% python3 -q
>>> import numpy as np
>>> from numpy import linalg as LA
>>> np.set_printoptions(suppress=True, linewidth=160)
>>> M = np.array([[1, -3], [-3, 9]])
>>> np.einsum("ii->", M)
np.int64(10)
>>> round(LA.eigvals(M).sum().real, 3)
np.float64(10.0)
>>> np.kron(np.eye(2, dtype=int), M)
array([[ 1, -3,  0,  0],
       [-3,  9,  0,  0],
       [ 0,  0,  1, -3],
       [ 0,  0, -3,  9]])
>>> np.round(LA.det(M[::-1]), 3)
np.float64(0.0)
>>> M2 = M / np.sqrt((M ** 2).mean(axis=1, keepdims=True))
>>> M - M.mean(axis=1, keepdims=True)
array([[ 2., -2.],
       [-6.,  6.]])
>>> LA.matrix_rank(M2) == LA.matrix_rank(M)
np.True_
>>> np.round(LA.norm(M2, axis=1), 3)
array([1.414, 1.414])
>>> mat = -1 * np.eye(4) + np.eye(4, k=1)
>>> mat
array([[-1.,  1.,  0.,  0.],
       [ 0., -1.,  1.,  0.],
       [ 0.,  0., -1.,  1.],
       [ 0.,  0.,  0., -1.]])
>>> np.round(LA.norm(mat, 1), 3), np.round(LA.norm(mat, np.inf), 3)
(np.float64(2.0), np.float64(2.0))
>>> rng = np.random.default_rng(893)
>>> z = rng.permutation(4)
>>> z
array([1, 2, 3, 0])
>>> M2 = mat[z][:, z]
>>> np.round(np.sort(np.abs(LA.eigvals(M2))), 3)
array([1., 1., 1., 1.])
>>> round(float(LA.det(M2)), 3), round(float(LA.det(mat[z])), 3)
(1.0, -1.0)
>>> np.trace(M2)
np.float64(-4.0)
>>> X = np.load("run3.npy")
>>> X.round(3)
array([[-1.565, -2.738, -2.869],
       [-2.788,  2.152, -0.424],
       [-2.324,  0.297, -1.352],
       [-0.503, -6.987, -4.993],
       [-0.483, -7.067, -5.033],
       [-2.373,  0.491, -1.255],
       [-3.529,  5.117,  1.059],
       [-1.666, -2.336, -2.668],
       [-0.248, -8.009, -5.505],
       [-2.753,  2.013, -0.493],
       [-2.171, -0.315, -1.658],
       [-0.677, -6.292, -4.646],
       [-0.271, -7.917, -5.459],
       [-3.083,  3.33 ,  0.165],
       [-1.403, -3.387, -3.194],
       [-1.13 , -4.479, -3.74 ],
       [-2.516,  1.066, -0.967],
       [-3.504,  5.016,  1.008],
       [-2.321,  0.285, -1.358],
       [-1.907, -1.371, -2.185],
       [-2.501,  1.002, -0.999]])
>>> T = np.stack([mat, -1 * mat, mat[::-1]])
>>> T.sum(axis=0)
array([[ 0.,  0.,  0., -1.],
       [ 0.,  0., -1.,  1.],
       [ 0., -1.,  1.,  0.],
       [-1.,  1.,  0.,  0.]])
>>> np.einsum("bij,cij->bc", T, T)
array([[ 7., -7., -2.],
       [-7.,  7.,  2.],
       [-2.,  2.,  7.]])
>>> LA.matrix_rank(T.reshape(3, -1))
np.int64(2)
>>> T.shape
(3, 4, 4)
>>> z = X[:, 0] > np.median(X[:, 0])
>>> f = X[z].mean(axis=0) - X[~z].mean(axis=0)
>>> f.round(3)
array([ 1.729, -6.918, -3.459])
>>> ((X - X.mean(axis=0)) @ f > 0).astype(int)
array([1, 0, 0, 1, 1, 0, 0, 1, 1, 0, 0, 1, 1, 0, 1, 1, 0, 0, 0, 0, 0])
>>> z.astype(int)
array([1, 0, 0, 1, 1, 0, 0, 1, 1, 0, 0, 1, 1, 0, 1, 1, 0, 0, 0, 1, 0])
>>> Xc = X - X.mean(axis=0)
>>> Uu, sig, VT = LA.svd(Xc, full_matrices=False)
>>> np.round(sig ** 2 / (sig ** 2).sum(), 3) + 0
array([1., 0., 0.])
>>> LA.matrix_rank(Xc)
np.int64(1)
>>> np.abs(Uu[:, 0]).argmax()
np.int64(8)
>>> (sig ** 2).sum() ** 2 / (sig ** 4).sum()
np.float64(1.0)
>>> (np.sign(Uu[:, 0]) == np.sign(Uu[0, 0])).astype(int)
array([1, 0, 0, 1, 1, 0, 0, 1, 1, 0, 0, 1, 1, 0, 1, 1, 0, 0, 0, 0, 0])
>>> np.searchsorted(np.cumsum(sig ** 2) / (sig ** 2).sum(), 0.9) + 1
np.int64(1)
>>> np.round(VT[0] * np.sign(VT[0, np.abs(VT[0]).argmax()]), 3)
array([-0.218,  0.873,  0.436])
>>> Uu, sig, VT = LA.svd(X, full_matrices=False)
>>> np.round(VT @ VT.T, 3) + 0
array([[1., 0., 0.],
       [0., 1., 0.],
       [0., 0., 1.]])
>>> sig.round(3) + 0
array([23.332, 11.233,  0.   ])
>>> np.abs(Uu[:, 0]).round(6).argmax()
np.int64(8)
>>> np.round(np.cumsum(sig ** 2) / np.sum(sig ** 2), 3)
array([0.812, 1.   , 1.   ])
>>> np.allclose(Uu * sig @ VT, X)
True
>>> np.round(Uu.T @ X @ VT.T, 3) + 0
array([[23.332,  0.   ,  0.   ],
       [ 0.   , 11.233,  0.   ],
       [ 0.   ,  0.   ,  0.   ]])
>>> W0 = np.array([[1, 0, 0], [-3, 1, 0], [2, 2, 1]])
>>> W0
array([[ 1,  0,  0],
       [-3,  1,  0],
       [ 2,  2,  1]])
>>> # triangular, det is the product of the diagonal
>>> Q, evecs = LA.qr(W0[:, :2])[0], LA.qr(W0[:, 2:])[0]
>>> sig = LA.svd(Q.T @ evecs, compute_uv=False)
>>> np.round(np.degrees(np.arccos(sig.clip(0, 1))), 3)
array([6.914])
>>> (sig > 0.9).sum()
np.int64(1)
>>> np.round(LA.norm(Q @ Q.T - evecs @ evecs.T, 2), 3)
np.float64(1.0)
>>> f = np.array([2, 2, -2])
>>> M2 = W0 + np.outer(f, np.eye(3)[2])
>>> LA.matrix_rank(M2 - W0)
np.int64(1)
>>> round(float(LA.det(M2) / LA.det(W0)), 3), np.round(1 + LA.solve(W0, f)[2], 3)
(-21.0, np.float64(-21.0))
>>> Uu, sig = LA.svd(W0)
Traceback (most recent call last):
  File "<python-input-62>", line 1, in <module>
    Uu, sig = LA.svd(W0)
    ^^^^^^^
ValueError: too many values to unpack (expected 2)
>>> Uu, sig, VT = LA.svd(W0, full_matrices=False)
>>> np.round(Uu.T @ Uu, 3) + 0
array([[1., 0., 0.],
       [0., 1., 0.],
       [0., 0., 1.]])
>>> np.round(sig / sig[0], 3)
array([1.   , 0.617, 0.029])
>>> z = rng.permutation(3)
>>> z
array([2, 1, 0])
>>> M2 = W0[z][:, z]
>>> np.allclose(M2, W0)
False
>>> round(LA.det(M2), 3), np.round(LA.det(W0[z]), 3)
(np.float64(1.0), np.float64(-1.0))
>>> np.trace(M2)
np.int64(3)
>>> np.diag(M2)
array([1, 1, 1])
>>> feats = np.loadtxt("w.csv", delimiter=",")
>>> feats
array([[-4.,  2., -4., -3.],
       [-4., -1.,  0.,  1.],
       [ 3., -2.,  1.,  0.],
       [ 5., -4.,  1., -5.]])
>>> T = np.stack([feats, -2 * feats, feats[::-1]])
>>> LA.matrix_rank(T.reshape(3, -1))
np.int64(2)
>>> T.shape
(3, 4, 4)
>>> np.round(LA.norm(T, axis=(1, 2)), 3)
array([12., 24., 12.])
>>> np.round(LA.det(T), 3)
array([ 134., 2144.,  134.])
>>> M2 = LA.inv(feats)
>>> np.round(LA.cond(feats), 3)
np.float64(13.621)
>>> W = np.array([[0, -3, 2], [1, -1, -1], [2, 3, 0], [3, 3, -3]])
>>> beta = np.array([-1, -2, 1])
>>> H = np.maximum(feats @ W + beta, 0)
>>> (H > 0).mean(axis=0)
array([0.25, 0.25, 0.5 ])
>>> LA.matrix_rank(H)
np.int64(2)
>>> (H > 0).astype(int)
array([[0, 0, 0],
       [1, 1, 0],
       [0, 0, 1],
       [0, 0, 1]])
>>> C = np.array([[-1, -5], [-1, 7], [1, 0]])
>>> H @ C
array([[  0.,   0.],
       [-15.,  93.],
       [  9.,   0.],
       [ 30.,   0.]])
>>> Q = feats.astype(float).copy()
>>> for j in range(4):
...     Q[:, j] -= Q[:, :j] @ (Q[:, :j].T @ Q[:, j])
...     Q[:, j] /= LA.norm(Q[:, j])
... 
>>> np.round(Q.T @ Q, 3) + 0
array([[1., 0., 0., 0.],
       [0., 1., 0., 0.],
       [0., 0., 1., 0.],
       [0., 0., 0., 1.]])
>>> x = np.array([-1, -3, 3, -2])
>>> feats * x
array([[  4.,  -6., -12.,   6.],
       [  4.,   3.,   0.,  -2.],
       [ -3.,   6.,   3.,  -0.],
       [ -5.,  12.,   3.,  10.]])
>>> feats @ np.eye(4)[2]
array([-4.,  0.,  1.,  1.])
>>> feats @ (2 * x)
array([-16.,  10.,  12.,  40.])
>>> np.einsum("ij,j->i", feats, x)
array([-8.,  5.,  6., 20.])
>>> M2 = np.array([[-2, 0], [0, -3]])
>>> C = np.array([[-1, 2, -3], [2, 3, -1], [-3, -1, 1]])
>>> A = np.kron(M2, C)
>>> A
array([[ 2, -4,  6,  0,  0,  0],
       [-4, -6,  2,  0,  0,  0],
       [ 6,  2, -2,  0,  0,  0],
       [ 0,  0,  0,  3, -6,  9],
       [ 0,  0,  0, -6, -9,  3],
       [ 0,  0,  0,  9,  3, -3]])
>>> # 2 blocks once reordered
>>> np.all(LA.eigvalsh(A) > 0)
np.False_
>>> try:
...     LA.cholesky(A)
... except LA.LinAlgError as e:
...     print(e)
... 
Matrix is not positive definite
>>> np.round(np.trace(LA.pinv(M) @ M), 3)
np.float64(1.0)
>>> np.abs(np.diag(LA.qr(M)[1])) > 1e-9
array([ True, False])
>>> np.allclose(M[:-1].T @ LA.lstsq(M[:-1].T, M[-1])[0], M[-1])
True
>>> LA.lstsq(M[:-1].T, M[-1])[2]
np.int32(1)
>>> Q, evecs = LA.qr(A[:, :2])[0], LA.qr(A[:, 2:])[0]
>>> sig = LA.svd(Q.T @ evecs, compute_uv=False)
>>> (sig > 0.9).sum()
np.int64(0)
>>> np.round(np.degrees(np.arccos(sig.clip(0, 1))), 3)
array([31.482, 90.   ])
>>> M2 = A + rng.integers(-2, 3, (6, 4)) @ rng.integers(-2, 3, (4, 6))
>>> M2
array([[ -2,  -4,   9,   0,   2,  -7],
       [ -7,  -6,   3,  -4,  -2,  -4],
       [  2,   3,  -3,   0,   3,  -2],
       [ -4,  -3,  -3,   7,  -7,   5],
       [  3,  -3,   0,  -2, -12,   3],
       [ -2,   5,   2,   2,   7,  -2]])
>>> np.round(LA.svd(M2 - A, compute_uv=False), 3) + 0
array([13.35 , 11.723,  5.583,  4.142,  0.   ,  0.   ])
